>>> import numpy as np
>>> from numpy import linalg as LA
>>> np.set_printoptions(suppress=True, linewidth=160)
>>> K = np.load("mat.npy")
>>> print(K.round(1) + 0)
[[ 0.2  0.7 -0.2  1.3  1.7 -1.7 -0.9 -0.9]
 [ 0.2 -0.1 -0.3 -0.1  0.5 -0.3  0.2 -0.2]
 [-1.1  0.4  1.2  0.3 -2.7  1.8 -0.5  1.1]
 [ 0.8 -0.6 -0.9 -0.8  1.5 -0.7  0.8 -0.5]
 [ 0.6 -0.8 -0.7 -1.3  0.4  0.2  1.1  0. ]
 [-0.3  0.5  0.4  0.7 -0.2 -0.1 -0.6  0. ]]
>>> th = np.radians(60)
>>> r_ = np.eye(8)
>>> r_[6, 6] = r_[7, 7] = np.cos(th)
>>> r_[6, 7], r_[7, 6] = -np.sin(th), np.sin(th)
>>> print(r_.round(1))
[[ 1.   0.   0.   0.   0.   0.   0.   0. ]
 [ 0.   1.   0.   0.   0.   0.   0.   0. ]
 [ 0.   0.   1.   0.   0.   0.   0.   0. ]
 [ 0.   0.   0.   1.   0.   0.   0.   0. ]
 [ 0.   0.   0.   0.   1.   0.   0.   0. ]
 [ 0.   0.   0.   0.   0.   1.   0.   0. ]
 [ 0.   0.   0.   0.   0.   0.   0.5 -0.9]
 [ 0.   0.   0.   0.   0.   0.   0.9  0.5]]
>>> other = K @ r_.T
>>> print(np.round(LA.det(r_), 1), np.trace(r_))
1.0 7.0
>>> print(np.allclose(K @ K.T, other @ other.T))
True
>>> print(np.round(LA.svd(K, compute_uv=False), 1) + 0, np.round(LA.svd(other, compute_uv=False), 1) + 0)
[5.1 3.4 0.  0.  0.  0. ] [5.1 3.4 0.  0.  0.  0. ]
>>> print(other.round(1) + 0)
[[ 0.2  0.7 -0.2  1.3  1.7 -1.7  0.3 -1.2]
 [ 0.2 -0.1 -0.3 -0.1  0.5 -0.3  0.3  0. ]
 [-1.1  0.4  1.2  0.3 -2.7  1.8 -1.2  0.1]
 [ 0.8 -0.6 -0.9 -0.8  1.5 -0.7  0.8  0.5]
 [ 0.6 -0.8 -0.7 -1.3  0.4  0.2  0.5  0.9]
 [-0.3  0.5  0.4  0.7 -0.2 -0.1 -0.3 -0.5]]
